$ ipython --no-banner

In [1]: import numpy as np

In [2]: from numpy import linalg as LA

In [3]: np.set_printoptions(suppress=True, linewidth=120)

In [4]: mat = np.load("m.npy")

In [5]: print(mat)
[[ -5.575  -3.489 -13.978 -14.842 -15.436  -5.432 -15.352  16.411  14.458  -6.661   9.444]
 [ -6.868  -6.913 -14.603 -15.087 -15.252  -5.007 -15.032  15.076  16.355  -5.554  10.195]
 [ -4.561  -4.095 -15.925 -14.086 -15.112  -4.934 -14.168  14.966  15.721  -4.591   9.603]
 [ -5.976  -3.652 -14.804 -16.571 -14.314  -4.831 -15.164  14.219  18.476  -3.788  10.621]
 [ -3.509  -5.301 -13.947 -13.88  -14.646  -5.759 -13.046  15.474  15.745  -4.255   7.557]
 [ -3.423  -3.562 -14.338 -14.649 -14.67   -5.678 -15.171  14.412  16.217  -3.789  10.717]
 [ -4.595  -6.181 -15.523 -15.892 -15.716  -5.676 -14.057  16.472  13.867  -4.139  11.741]
 [ -7.678  -5.502 -13.385 -14.318 -15.314  -6.345 -14.682  14.974  14.45   -4.1     8.84 ]
 [ -4.838  -4.881 -13.973 -13.633 -16.131  -3.84  -14.098  15.341  14.894  -6.435   9.202]
 [ -5.477  -3.212 -14.18  -13.108 -16.202  -6.418 -16.671  14.097  15.826  -3.589  10.915]
 [ -5.144  -7.132 -14.871 -15.135 -15.701  -4.168 -16.081  15.007  14.439  -3.872   8.881]
 [ -4.436  -4.156 -15.477 -17.021 -15.005  -6.338 -15.307  15.522  15.335  -5.009   9.499]
 [ -5.323  -4.825 -14.873 -12.684 -15.147  -6.375 -14.07   14.465  15.753  -5.012   9.869]
 [ -4.83   -4.518 -13.133 -15.544 -17.891  -3.866 -16.289  15.931  14.753  -5.668   9.464]
 [ -6.887  -3.214 -16.154 -13.66  -16.315  -5.315 -14.949  14.067  17.1    -5.418   9.832]
 [ -6.788  -5.451 -15.92  -14.514 -15.187  -3.758 -14.333  14.147  14.636  -3.849   9.01 ]
 [ -4.259  -4.726 -13.258 -12.928 -15.523  -4.717 -14.791  14.977  14.893  -4.775   9.314]
 [ -4.789  -5.996 -13.503 -14.69  -15.129  -4.545 -14.383  14.195  14.629  -3.65    9.033]
 [ -5.419  -4.35  -13.348 -16.691 -14.573  -4.935 -14.216  16.135  14.213  -5.379   9.827]]

In [6]: left, sig, VT = LA.svd(mat)

In [7]: print(sig.round(3))
[171.053   6.648   5.413   5.386   4.425   4.2     3.898   3.393   2.796   1.817   1.247]

In [8]: print(np.argmax(sig[:-1] / (sig[1:] + 1e-6)) + 1)
1

In [9]: other = left[:, :1] @ np.diag(sig[:1]) @ VT[:1]

In [10]: print(np.round(LA.norm(mat - other, 2), 3), round(float(sig[1]), 3))
6.648 6.648

In [11]: print(LA.matrix_rank(mat, rtol=0.05))
1

In [12]: proj = mat @ LA.solve(mat.T @ mat, mat.T)

In [13]: print(round(np.trace(proj), 3))
11.0

In [14]: print(np.round(LA.eigvalsh(proj), 3) + 0)
[0. 0. 0. 0. 0. 0. 0. 0. 1. 1. 1. 1. 1. 1. 1. 1. 1. 1. 1.]

In [15]: blk = np.stack([mat, 3 * mat, mat[::-1]])

In [16]: print(blk.shape)
(3, 19, 11)

In [17]: print(LA.matrix_rank(blk))
[11 11 11]

In [18]: print((blk @ mat.T).shape)
(3, 19, 19)

In [19]: rng = np.random.default_rng(48)

In [20]: other = mat + rng.integers(-2, 3, (19, 1)) @ rng.integers(-2, 3, (1, 11))

In [21]: print(other.round(3))
[[ -3.575  -7.489  -9.978 -12.842 -11.436  -3.432 -15.352  20.411  16.458 -10.661  13.444]
 [ -5.868  -8.913 -12.603 -14.087 -13.252  -4.007 -15.032  17.076  17.355  -7.554  12.195]
 [ -4.561  -4.095 -15.925 -14.086 -15.112  -4.934 -14.168  14.966  15.721  -4.591   9.603]
 [ -5.976  -3.652 -14.804 -16.571 -14.314  -4.831 -15.164  14.219  18.476  -3.788  10.621]
 [ -4.509  -3.301 -15.947 -14.88  -16.646  -6.759 -13.046  13.474  14.745  -2.255   5.557]
 [ -3.423  -3.562 -14.338 -14.649 -14.67   -5.678 -15.171  14.412  16.217  -3.789  10.717]
 [ -2.595 -10.181 -11.523 -13.892 -11.716  -3.676 -14.057  20.472  15.867  -8.139  15.741]
 [ -8.678  -3.502 -15.385 -15.318 -17.314  -7.345 -14.682  12.974  13.45   -2.1     6.84 ]
 [ -6.838  -0.881 -17.973 -15.633 -20.131  -5.84  -14.098  11.341  12.894  -2.435   5.202]
 [ -6.477  -1.212 -16.18  -14.108 -18.202  -7.418 -16.671  12.097  14.826  -1.589   8.915]
 [ -7.144  -3.132 -18.871 -17.135 -19.701  -6.168 -16.081  11.007  12.439   0.128   4.881]
 [ -6.436  -0.156 -19.477 -19.021 -19.005  -8.338 -15.307  11.522  13.335  -1.009   5.499]
 [ -6.323  -2.825 -16.873 -13.684 -17.147  -7.375 -14.07   12.465  14.753  -3.012   7.869]
 [ -4.83   -4.518 -13.133 -15.544 -17.891  -3.866 -16.289  15.931  14.753  -5.668   9.464]
 [ -4.887  -7.214 -12.154 -11.66  -12.315  -3.315 -14.949  18.067  19.1    -9.418  13.832]
 [ -6.788  -5.451 -15.92  -14.514 -15.187  -3.758 -14.333  14.147  14.636  -3.849   9.01 ]
 [ -5.259  -2.726 -15.258 -13.928 -17.523  -5.717 -14.791  12.977  13.893  -2.775   7.314]
 [ -5.789  -3.996 -15.503 -15.69  -17.129  -5.545 -14.383  12.195  13.629  -1.65    7.033]
 [ -7.419  -0.35  -17.348 -18.691 -18.573  -6.935 -14.216  12.135  12.213  -1.379   5.827]]

In [22]: print(np.round(LA.svd(other - mat, compute_uv=False), 3) + 0)
[31.305  0.     0.     0.     0.     0.     0.     0.     0.     0.     0.   ]

In [23]: print(np.round(np.abs(other - mat).sum(axis=1), 3))
[32. 16.  0.  0. 16.  0. 32. 16. 32. 16. 32. 32. 16.  0. 32.  0. 16. 16. 32.]

In [24]: F = np.array([[-1.2, 1.3, -0.4, 0.7, 0.7, -0.1, -2.6, 1.1, 0.3, 1.1, 0.2],
    ...:     [1.3, -0.4, -0.2, -0.3, 0.9, -1.5, 0.4, -2.1, 0.4, -0.7, -0.5],
    ...:     [-0.2, -1.0, -1.0, -1.3, 1.3, -1.6, -1.1, 0.2, 0.6, -0.7, 0.4],
    ...:     [-0.4, -0.7, -0.7, -1.0, -2.3, -1.2, -0.8, 0.9, 1.3, 0.1, 0.3],
    ...:     [-0.2, 0.6, -3.0, -0.9, 1.5, 0.5, -0.1, 0.6, 0.7, 0.3, 1.1]])

In [25]: F[4] = F[3] + 0.02 * rng.normal(size=11)

In [26]: print(F.round(3))
[[-1.2    1.3   -0.4    0.7    0.7   -0.1   -2.6    1.1    0.3    1.1    0.2  ]
 [ 1.3   -0.4   -0.2   -0.3    0.9   -1.5    0.4   -2.1    0.4   -0.7   -0.5  ]
 [-0.2   -1.    -1.    -1.3    1.3   -1.6   -1.1    0.2    0.6   -0.7    0.4  ]
 [-0.4   -0.7   -0.7   -1.    -2.3   -1.2   -0.8    0.9    1.3    0.1    0.3  ]
 [-0.373 -0.689 -0.683 -0.978 -2.291 -1.209 -0.802  0.898  1.287  0.103  0.284]]

In [27]: u = np.array([-2, -2])

In [28]: print(np.round(np.cross(F[3, :3], F[4, :3]), 3))
[-0.004 -0.012  0.014]

In [29]: print(np.round(np.convolve(F[3], u), 3))
[ 0.8  2.2  2.8  3.4  6.6  7.   4.  -0.2 -4.4 -2.8 -0.8 -0.6]

In [30]: feats = np.load("dump.npy")

In [31]: print(feats)
[[ 1  1 -1 -1  1  1 -1 -1]
 [ 1  1  1  1 -1 -1 -1 -1]
 [ 1 -1 -1  1  1 -1 -1  1]
 [ 1  1 -1 -1 -1 -1  1  1]
 [ 1 -1  1 -1  1 -1  1 -1]
 [ 1  1  1  1  1  1  1  1]
 [ 1 -1 -1  1 -1  1  1 -1]
 [ 1 -1  1 -1 -1  1 -1  1]]

In [32]: x0 = np.array([-2, 0, 3, 0, 0, 2, -1, -2])

In [33]: h = np.maximum(feats @ x0, 0)

In [34]: print(np.flatnonzero(h > 1e-9))
[1 7]

In [35]: print(h)
[0 2 0 0 0 0 0 2]

In [36]: print(np.round(np.tanh(feats @ x0), 3))
[ 0.     0.964 -1.    -1.     0.     0.    -0.964  0.964]

In [37]: print(np.maximum(feats @ x0, 0) - np.maximum(-feats @ x0, 0))
[  0   2  -8 -10   0   0  -2   2]

In [38]: print(np.maximum(feats @ (3 * x0), 0))
[0 6 0 0 0 0 0 6]

In [39]: labels = rng.permutation(8)

In [40]: print(labels)
[4 3 0 1 7 2 5 6]

In [41]: other = feats[labels][:, labels]

In [42]: print(np.diag(other))
[ 1 -1  1  1  1 -1  1  1]

In [43]: print(np.trace(other))
4

In [44]: print(LA.norm(feats, axis=1).argmax())
0

In [45]: print(np.round(LA.norm(feats, axis=1), 3))
[2.828 2.828 2.828 2.828 2.828 2.828 2.828 2.828]

In [46]: print(np.round(LA.norm(feats[2], 1), 3), round(LA.norm(feats[2], np.inf), 3))
8.0 1.0

In [47]: print(round(LA.norm(feats[2] - feats[4]), 3))
4.0

In [48]: print(np.round(LA.norm(feats, axis=0), 3))
[2.828 2.828 2.828 2.828 2.828 2.828 2.828 2.828]

In [49]: X = np.load("run3.npy")

In [50]: print(X)
[[0. 0. 0. 0. 3. 0. 3. 3. 3. 3.]
 [0. 0. 0. 0. 1. 3. 1. 3. 0. 1.]
 [0. 0. 0. 0. 1. 3. 0. 2. 1. 1.]
 [0. 0. 0. 0. 1. 1. 1. 0. 1. 3.]
 [3. 1. 1. 1. 0. 0. 0. 0. 0. 0.]
 [0. 3. 3. 1. 0. 0. 0. 0. 0. 0.]
 [3. 1. 0. 1. 0. 0. 0. 0. 0. 0.]
 [3. 3. 2. 0. 0. 0. 0. 0. 0. 0.]
 [3. 0. 1. 1. 0. 0. 0. 0. 0. 0.]
 [3. 1. 1. 3. 0. 0. 0. 0. 0. 0.]]

In [51]: left, sig, VT = LA.svd(X)

In [52]: print(np.argmax(sig[:-1] / (sig[1:] + 1e-6)) + 1)
8

In [53]: other = left[:, :8] @ np.diag(sig[:8]) @ VT[:8]

In [54]: print(np.round(LA.norm(X - other) / LA.norm(X), 3))
0.0

In [55]: print(round(float(np.abs(X - other).max()), 3))
0.0

In [56]: left, sig, VT = LA.svd(X, full_matrices=False)

In [57]: print(round(np.sqrt((sig ** 2).sum()), 3), round(float(LA.norm(X)), 3))
13.784 13.784

In [58]: print(np.round(VT @ VT.T, 3) + 0)
[[1. 0. 0. 0. 0. 0. 0. 0. 0. 0.]
 [0. 1. 0. 0. 0. 0. 0. 0. 0. 0.]
 [0. 0. 1. 0. 0. 0. 0. 0. 0. 0.]
 [0. 0. 0. 1. 0. 0. 0. 0. 0. 0.]
 [0. 0. 0. 0. 1. 0. 0. 0. 0. 0.]
 [0. 0. 0. 0. 0. 1. 0. 0. 0. 0.]
 [0. 0. 0. 0. 0. 0. 1. 0. 0. 0.]
 [0. 0. 0. 0. 0. 0. 0. 1. 0. 0.]
 [0. 0. 0. 0. 0. 0. 0. 0. 1. 0.]
 [0. 0. 0. 0. 0. 0. 0. 0. 0. 1.]]

In [59]: left, sig, VT = LA.svd(X)

In [60]: evecs = VT[:(sig > 1e-8).sum()]

In [61]: x0 = X[7] + 2 * X[4] + rng.integers(2) * np.eye(10)[3]

In [62]: print(x0)
[9. 5. 4. 3. 0. 0. 0. 0. 0. 0.]

In [63]: print(np.round(np.diag(evecs.T @ evecs), 3))
[1.    1.    1.    1.    0.231 0.86  0.541 0.739 0.818 0.811]

In [64]: print(np.allclose(evecs.T @ evecs @ x0, x0))
True

In [65]: print(round(float(LA.norm(x0 - evecs.T @ evecs @ x0)), 3))
0.0

In [66]: print(LA.matrix_rank(np.vstack([X, x0])))
8

In [67]: print(LA.cond(X) > 100)
True

In [68]: print([round(float(x), 3) for x in LA.svd(X, compute_uv=False)[:3]])
[8.473, 8.473, 4.123]

In [69]: labels = rng.permutation(10)

In [70]: print(labels)
[5 8 2 4 7 1 6 9 0 3]

In [71]: other = X[labels][:, labels]

In [72]: print(np.round(np.sort(np.abs(LA.eigvals(other))), 3) + 0)
[0.    0.    1.046 1.046 2.261 2.261 4.123 4.123 8.473 8.473]

In [73]: print(other)
[[0. 0. 3. 0. 0. 3. 0. 0. 0. 1.]
 [0. 0. 1. 0. 0. 0. 0. 0. 3. 1.]
 [3. 1. 0. 1. 2. 0. 0. 1. 0. 0.]
 [0. 0. 1. 0. 0. 1. 0. 0. 3. 1.]
 [0. 0. 2. 0. 0. 3. 0. 0. 3. 0.]
 [3. 0. 0. 1. 3. 0. 1. 1. 0. 0.]
 [0. 0. 0. 0. 0. 1. 0. 0. 3. 1.]
 [0. 0. 1. 0. 0. 1. 0. 0. 3. 3.]
 [0. 3. 0. 3. 3. 0. 3. 3. 0. 0.]
 [1. 1. 0. 1. 0. 0. 1. 3. 0. 0.]]

In [74]: print(np.diag(other))
[0. 0. 0. 0. 0. 0. 0. 0. 0. 0.]

In [75]: print(np.trace(other))
0.0

In [76]: print(round(float(LA.det(other)), 3), np.round(LA.det(X[labels]), 3))
0.0 0.0

In [77]: arr = np.load("a.npy")

In [78]: print(arr)
[[1.    0.5   0.25  0.125 0.062 0.031 0.016 0.008 0.004 0.002 0.001]
 [0.5   1.    0.5   0.25  0.125 0.062 0.031 0.016 0.008 0.004 0.002]
 [0.25  0.5   1.    0.5   0.25  0.125 0.062 0.031 0.016 0.008 0.004]
 [0.125 0.25  0.5   1.    0.5   0.25  0.125 0.062 0.031 0.016 0.008]
 [0.062 0.125 0.25  0.5   1.    0.5   0.25  0.125 0.062 0.031 0.016]
 [0.031 0.062 0.125 0.25  0.5   1.    0.5   0.25  0.125 0.062 0.031]
 [0.016 0.031 0.062 0.125 0.25  0.5   1.    0.5   0.25  0.125 0.062]
 [0.008 0.016 0.031 0.062 0.125 0.25  0.5   1.    0.5   0.25  0.125]
 [0.004 0.008 0.016 0.031 0.062 0.125 0.25  0.5   1.    0.5   0.25 ]
 [0.002 0.004 0.008 0.016 0.031 0.062 0.125 0.25  0.5   1.    0.5  ]
 [0.001 0.002 0.004 0.008 0.016 0.031 0.062 0.125 0.25  0.5   1.   ]]

In [79]: Q, r_ = LA.qr(arr)

In [80]: print(np.round(Q @ r_, 3))
[[1.    0.5   0.25  0.125 0.062 0.031 0.016 0.008 0.004 0.002 0.001]
 [0.5   1.    0.5   0.25  0.125 0.062 0.031 0.016 0.008 0.004 0.002]
 [0.25  0.5   1.    0.5   0.25  0.125 0.062 0.031 0.016 0.008 0.004]
 [0.125 0.25  0.5   1.    0.5   0.25  0.125 0.062 0.031 0.016 0.008]
 [0.062 0.125 0.25  0.5   1.    0.5   0.25  0.125 0.062 0.031 0.016]
 [0.031 0.062 0.125 0.25  0.5   1.    0.5   0.25  0.125 0.062 0.031]
 [0.016 0.031 0.062 0.125 0.25  0.5   1.    0.5   0.25  0.125 0.062]
 [0.008 0.016 0.031 0.062 0.125 0.25  0.5   1.    0.5   0.25  0.125]
 [0.004 0.008 0.016 0.031 0.062 0.125 0.25  0.5   1.    0.5   0.25 ]
 [0.002 0.004 0.008 0.016 0.031 0.062 0.125 0.25  0.5   1.    0.5  ]
 [0.001 0.002 0.004 0.008 0.016 0.031 0.062 0.125 0.25  0.5   1.   ]]

In [81]: print(np.trace(Q @ Q.T))
11.0

In [82]: print(np.allclose(r_.T @ r_, arr.T @ arr))
True
